% python3 -q
>>> import numpy as np
>>> from numpy import linalg as LA
>>> np.set_printoptions(precision=1, suppress=True, linewidth=200)
>>> X = np.load("run9.npy")
>>> X
array([[20.6, 21.7, 38.2, 20.3, 40.5],
       [20.2, 21.9, 39.9, 19.7, 39.9],
       [19.1, 19.9, 40.7, 19.8, 40.2],
       [19.8, 20.3, 39.2, 19.5, 40.9],
       [21.4, 19.7, 39.1, 19. , 39.9],
       [20.2, 21.5, 40.2, 19.4, 38.6],
       [19.3, 18.9, 40.1, 20.7, 39.9],
       [21.4, 20. , 41.2, 20.3, 41.4],
       [19.3, 19.1, 39.9, 21.6, 39.8],
       [19.7, 19.5, 38.6, 18.9, 41. ],
       [18.1, 18.9, 40.9, 19.9, 38.7],
       [18.7, 20.2, 41.2, 20.6, 40.1],
       [19.9, 20.6, 40.9, 18.9, 40.9],
       [20.9, 22.2, 42. , 19.5, 40.8],
       [19.4, 20.7, 40.4, 19. , 39.1],
       [21.5, 19.4, 41.3, 18.4, 40.4],
       [19.9, 19.2, 40.3, 19.9, 38.8]])
>>> D = LA.norm(X[:, None] - X[None], axis=-1)
>>> D.shape
(17, 17)
>>> LA.norm(X, axis=1)
array([66.4, 66.8, 66.5, 66.3, 65.8, 66. , 66. , 68.4, 66.2, 65.5, 65.2, 67. , 67.3, 68.8, 65.8, 67.2, 65.5])
>>> np.unravel_index(D.round(6).argmax(), D.shape)
(np.int64(0), np.int64(10))
>>> w1 = np.array([[0, 0, -1, 0, 2],
...     [-2, 1, 3, -2, -1],
...     [-2, -1, -3, 3, -1],
...     [1, 1, -1, 0, -3],
...     [-1, 0, 0, 1, 1]])
>>> b = np.array([0, 1, 1, 0, 1])
>>> H = np.maximum(X @ w1 + b, 0)
>>> (H > 0).mean(axis=0)
array([0. , 0.7, 0. , 1. , 0. ])
>>> LA.matrix_rank(H)
np.int64(2)
>>> basis = np.array([[4, 5, -4], [2, -4, -2], [2, 3, -5], [3, -5, 5], [0, -1, -2]])
>>> w1 @ basis
array([[ -2,  -5,   1],
       [ -6,   6, -17],
       [ -7, -29,  42],
       [  4,   1,   5],
       [ -1, -11,   7]])
>>> feats = np.loadtxt("mat.csv", delimiter=",")
>>> feats
array([[ 9.3,  3.5, -1.8,  2. ],
       [ 9.7, -0.5, -2.1, -0.6],
       [ 4.3, -2.1,  1.5, -0.1],
       [ 3.8, -0.9,  1.8,  0.8],
       [-5.3, -3.4,  7.9,  1.7],
       [ 3. ,  2.9,  2.3,  3.3],
       [ 6.6,  4.2, -0.1,  3.1],
       [ 0.3, -9.7,  4.1, -3.6],
       [ 7. , -0.9, -0.3, -0.1],
       [-0.7,  6.5,  4.8,  6.4],
       [ 5.5,  2.5,  0.6,  2.3],
       [-1.6, -2. ,  5.4,  1.6],
       [ 6.9, -1.4, -0.3, -0.4],
       [-2.2,  3.3,  5.8,  4.9],
       [-3.8,  0.6,  6.9,  3.7],
       [ 2.4, -4.7,  2.7, -1.1],
       [ 5.2,  4.6,  0.8,  3.7],
       [ 1.8, -6.2,  3.1, -1.9]])
>>> # null space of dimension 1
>>> Xs = feats - feats.mean(axis=0)
>>> Uu, sigma, VT = LA.svd(Xs, full_matrices=False)
>>> sigma.round(1) + 0
array([22.4, 19.3,  0. ,  0. ])
>>> np.round(Xs.mean(axis=0), 1) + 0
array([0., 0., 0., 0.])
>>> np.abs(VT[0]).argmax()
np.int64(0)
>>> np.abs(Uu[:, 0]).argmax()
np.int64(4)
>>> np.searchsorted(np.cumsum(sigma ** 2) / (sigma ** 2).sum(), 0.9) + 1
np.int64(2)
>>> feats @ LA.pinv(feats) @ feats
array([[ 9.3,  3.5, -1.8,  2. ],
       [ 9.7, -0.5, -2.1, -0.6],
       [ 4.3, -2.1,  1.5, -0.1],
       [ 3.8, -0.9,  1.8,  0.8],
       [-5.3, -3.4,  7.9,  1.7],
       [ 3. ,  2.9,  2.3,  3.3],
       [ 6.6,  4.2, -0.1,  3.1],
       [ 0.3, -9.7,  4.1, -3.6],
       [ 7. , -0.9, -0.3, -0.1],
       [-0.7,  6.5,  4.8,  6.4],
       [ 5.5,  2.5,  0.6,  2.3],
       [-1.6, -2. ,  5.4,  1.6],
       [ 6.9, -1.4, -0.3, -0.4],
       [-2.2,  3.3,  5.8,  4.9],
       [-3.8,  0.6,  6.9,  3.7],
       [ 2.4, -4.7,  2.7, -1.1],
       [ 5.2,  4.6,  0.8,  3.7],
       [ 1.8, -6.2,  3.1, -1.9]])
>>> np.abs(np.diag(LA.qr(feats)[1])) > 1e-9
array([ True,  True,  True, False])
>>> np.round(np.trace(LA.pinv(feats) @ feats), 1)
np.float64(3.0)
>>> np.allclose(feats[:-1].T @ LA.lstsq(feats[:-1].T, feats[-1])[0], feats[-1])
True
>>> Uu, sigma, VT = LA.svd(feats)
>>> sigma.round(1) + 0
array([23.2, 19.4, 16. ,  0. ])
>>> np.argmax(sigma[:-1] / (sigma[1:] + 1e-6)) + 1
np.int64(3)
>>> Y = Uu[:, :3] @ np.diag(sigma[:3]) @ VT[:3]
>>> LA.matrix_rank(feats, rtol=0.05)
np.int64(3)
>>> LA.matrix_rank(Y)
np.int64(3)
>>> round(float(np.abs(feats - Y).max()), 1)
0.0
>>> round(LA.norm(feats - Y) / LA.norm(feats), 1)
np.float64(0.0)
>>> round(LA.norm(feats - Y, 2), 1), round(float(sigma[3]), 1)
(np.float64(0.0), 0.0)
>>> Y
array([[ 9.3,  3.5, -1.8,  2. ],
       [ 9.7, -0.5, -2.1, -0.6],
       [ 4.3, -2.1,  1.5, -0.1],
       [ 3.8, -0.9,  1.8,  0.8],
       [-5.3, -3.4,  7.9,  1.7],
       [ 3. ,  2.9,  2.3,  3.3],
       [ 6.6,  4.2, -0.1,  3.1],
       [ 0.3, -9.7,  4.1, -3.6],
       [ 7. , -0.9, -0.3, -0.1],
       [-0.7,  6.5,  4.8,  6.4],
       [ 5.5,  2.5,  0.6,  2.3],
       [-1.6, -2. ,  5.4,  1.6],
       [ 6.9, -1.4, -0.3, -0.4],
       [-2.2,  3.3,  5.8,  4.9],
       [-3.8,  0.6,  6.9,  3.7],
       [ 2.4, -4.7,  2.7, -1.1],
       [ 5.2,  4.6,  0.8,  3.7],
       [ 1.8, -6.2,  3.1, -1.9]])
>>> LA.cond(feats) > 100
np.True_
>>> round(float(LA.norm(feats, 2) / LA.norm(feats)), 1)
0.7
>>> LA.matrix_rank(feats, rtol=0.1)
np.int64(3)
>>> Y = np.array([[-7, 3, 2], [-4, -7, 0], [2, -3, -3], [9, -3, -4]])
>>> LA.matrix_rank(np.vstack([feats, Y.T]))
np.int64(4)
>>> np.vstack([feats, Y.T]).shape
(21, 4)
>>> LA.matrix_rank(feats @ Y)
np.int64(3)
>>> mat = np.array([[0.0, 0.0, -1.0, -1.0, -1.0, 0.0, 0.0],
...     [0.0, 0.0, 0.0, 0.0, 0.0, 0.0, 0.0],
...     [-1.0, 0.0, 0.0, -1.0, -1.0, 0.0, 0.0],
...     [-1.0, 0.0, -1.0, 0.0, -1.0, 0.0, 0.0],
...     [-1.0, 0.0, -1.0, -1.0, 0.0, 0.0, 0.0],
...     [0.0, 0.0, 0.0, 0.0, 0.0, 0.0, -1.0],
...     [0.0, 0.0, 0.0, 0.0, 0.0, -1.0, 0.0]])
>>> mat
array([[ 0.,  0., -1., -1., -1.,  0.,  0.],
       [ 0.,  0.,  0.,  0.,  0.,  0.,  0.],
       [-1.,  0.,  0., -1., -1.,  0.,  0.],
       [-1.,  0., -1.,  0., -1.,  0.,  0.],
       [-1.,  0., -1., -1.,  0.,  0.,  0.],
       [ 0.,  0.,  0.,  0.,  0.,  0., -1.],
       [ 0.,  0.,  0.,  0.,  0., -1.,  0.]])
>>> # symmetric, so the eigenvalues are real
>>> round(float(LA.eigvalsh(mat).min()), 1)
-3.0
>>> np.all(LA.eigvalsh(mat) > 0)
np.False_
>>> w, V = LA.eigh(mat)
>>> x0 = np.array([4, -3, 1, -4, 3, 1, -1])
>>> x0 @ mat @ x0
np.float64(28.0)
>>> LA.eigvalsh(mat[1:, 1:])
array([-2., -1.,  0.,  1.,  1.,  1.])
>>> np.abs(mat).sum(axis=1).max(), np.round(np.abs(w).max(), 1)
(np.float64(3.0), np.float64(3.0))
>>> np.sort(LA.eigvals(mat).real)
array([-3., -1.,  0.,  1.,  1.,  1.,  1.])
>>> (LA.matrix_power((mat != 0) + (mat.T != 0) + np.eye(7), 7) > 0).astype(int)
array([[1, 0, 1, 1, 1, 0, 0],
       [0, 1, 0, 0, 0, 0, 0],
       [1, 0, 1, 1, 1, 0, 0],
       [1, 0, 1, 1, 1, 0, 0],
       [1, 0, 1, 1, 1, 0, 0],
       [0, 0, 0, 0, 0, 1, 1],
       [0, 0, 0, 0, 0, 1, 1]])
>>> np.flatnonzero(LA.matrix_power((mat != 0) + (mat.T != 0) + np.eye(7), 7)[2])
array([0, 2, 3, 4])
>>> rng = np.random.default_rng(41857)
>>> z = rng.integers(0, 3, 5)
>>> F = (z[:, None] == z) * -1 + np.eye(5)
>>> F
array([[ 0.,  0.,  0.,  0.,  0.],
       [ 0.,  0.,  0., -1., -1.],
       [ 0.,  0.,  0.,  0.,  0.],
       [ 0., -1.,  0.,  0., -1.],
       [ 0., -1.,  0., -1.,  0.]])
>>> round(LA.norm(F, 2) / LA.norm(F), 1)
np.float64(0.8)
>>> np.argsort(-LA.norm(F, axis=0).round(6), kind="stable")[:3]
array([1, 3, 4])
>>> [round(float(x), 1) for x in LA.svd(F, compute_uv=False)[:3]]
[2.0, 1.0, 1.0]
>>> np.unique(F.round(6), axis=0).shape
(4, 5)
>>> np.abs(np.diag(LA.qr(F)[1])) > 1e-9
array([False,  True, False,  True,  True])
>>> np.allclose(F[:-1].T @ LA.lstsq(F[:-1].T, F[-1])[0], F[-1])
False
>>> w, V = LA.eigh(F)
>>> x0 = np.array([0, 0, 0, 0, 2])
>>> np.abs(F).sum(axis=1).max(), np.abs(w).max()
(np.float64(2.0), np.float64(2.0))
>>> np.round(V * np.abs(w) @ V.T, 1) + 0
array([[0. , 0. , 0. , 0. , 0. ],
       [0. , 1.3, 0. , 0.3, 0.3],
       [0. , 0. , 0. , 0. , 0. ],
       [0. , 0.3, 0. , 1.3, 0.3],
       [0. , 0.3, 0. , 0.3, 1.3]])
>>> data = np.load("m.npy")
>>> data
array([[0, 0, 1],
       [1, 0, 0],
       [0, 1, 0]])
>>> z = rng.permutation(3)
>>> Y = data[:, z] * rng.choice([-1, 1], 3)
>>> Y
array([[-1,  0,  0],
       [ 0,  0, -1],
       [ 0,  1,  0]])
>>> Uu, _, VT = LA.svd(data.T @ Y)
>>> z
array([2, 1, 0])
>>> (data @ data)[0]
array([0, 1, 0])
>>> np.sort(np.abs(np.fft.fft(data[0]))), np.sort(LA.svd(data, compute_uv=False))
(array([1., 1., 1.]), array([1., 1., 1.]))
>>> data @ (-1.0) ** np.arange(3)
array([ 1.,  1., -1.])
>>> r0 = np.array([-1, -2, 1])
>>> Y = data + np.outer(r0, np.eye(3)[1])
>>> LA.matrix_rank(LA.inv(Y) - LA.inv(data), tol=1e-8)
np.int64(1)
>>> np.round(LA.det(Y) / LA.det(data), 1), np.round(1 + LA.solve(data, r0)[1], 1)
(np.float64(2.0), np.float64(2.0))
